>>> import numpy as np
>>> from numpy import linalg as LA
>>> np.set_printoptions(suppress=True, linewidth=120)
>>> X = np.load("sample13.npy")
>>> X.round(3)
array([[-0.922, -0.118,  2.175,  1.371,  0.981, -0.498,  0.97 ,  0.217, -0.704, -0.092, -0.77 ,  2.145,  3.1  ,
         0.007, -0.129],
       [-1.536, -1.554,  1.486,  1.504,  1.151,  0.054,  1.513,  0.614, -0.922, -0.851, -1.07 ,  1.678,  2.126,
         0.533, -1.192],
       [-0.835, -2.44 , -1.705, -0.1  ,  0.057,  1.067,  0.703,  0.628, -0.206, -1.282, -0.33 , -1.316, -2.417,
         0.902, -1.795],
       [-0.523, -2.104, -1.975, -0.394, -0.169,  1.043,  0.397,  0.5  , -0.023, -1.099, -0.116, -1.629, -2.803,
         0.786, -1.539],
       [-1.718, -2.345,  0.707,  1.334,  1.071,  0.455,  1.647,  0.798, -0.919, -1.263, -1.101,  1.03 ,  1.02 ,
         0.829, -1.769],
       [-0.134, -1.609, -2.193, -0.717, -0.425,  0.964,  0.021,  0.326,  0.192, -0.831,  0.139, -1.914, -3.117,
         0.612, -1.164],
       [-0.769,  0.171,  2.24 ,  1.3  ,  0.914, -0.591,  0.829,  0.132, -0.638,  0.062, -0.686,  2.167,  3.192,
        -0.097,  0.086],
       [-1.706, -2.644,  0.206,  1.144,  0.952,  0.657,  1.612,  0.851, -0.855, -1.417, -1.044,  0.583,  0.308,
         0.944, -1.983],
       [-1.523, -2.847, -0.582,  0.741,  0.676,  0.903,  1.403,  0.85 , -0.673, -1.515, -0.856, -0.159, -0.814,
         1.029, -2.12 ],
       [-1.7  , -2.67 ,  0.148,  1.118,  0.935,  0.678,  1.603,  0.855, -0.845, -1.43 , -1.035,  0.53 ,  0.225,
         0.954, -2.002],
       [-1.718, -2.576,  0.343,  1.201,  0.989,  0.605,  1.63 ,  0.841, -0.877, -1.382, -1.065,  0.707,  0.502,
         0.917, -1.935],
       [-0.654, -2.252, -1.873, -0.275, -0.077,  1.058,  0.524,  0.555, -0.098, -1.179, -0.205, -1.508, -2.658,
         0.837, -1.651],
       [-1.522, -2.847, -0.587,  0.738,  0.674,  0.904,  1.401,  0.85 , -0.672, -1.515, -0.854, -0.163, -0.821,
         1.029, -2.12 ],
       [-1.675, -2.734, -0.016,  1.043,  0.885,  0.735,  1.572,  0.861, -0.814, -1.462, -1.003,  0.379, -0.008,
         0.98 , -2.046]])
>>> def softmax(z):
...     e = np.exp(z - z.max(axis=-1, keepdims=True))
...     return e / e.sum(axis=-1, keepdims=True)
... 
>>> np.round(softmax(X).sum(axis=1), 3)
array([1., 1., 1., 1., 1., 1., 1., 1., 1., 1., 1., 1., 1., 1.])
>>> np.round(softmax(X[1] + 3), 3)
array([0.006, 0.006, 0.12 , 0.122, 0.086, 0.029, 0.123, 0.05 , 0.011, 0.012, 0.009, 0.145, 0.227, 0.046, 0.008])
>>> np.round(softmax(10 * X[1]), 3) + 0
array([0.   , 0.   , 0.002, 0.002, 0.   , 0.   , 0.002, 0.   , 0.   , 0.   , 0.   , 0.011, 0.983, 0.   , 0.   ])
>>> att = X @ X.T / np.sqrt(15)
>>> softmax(att).round(6).argmax(axis=1)
array([ 0,  1,  2,  3,  4,  5,  6,  7,  8,  9, 10, 11, 12, 13])
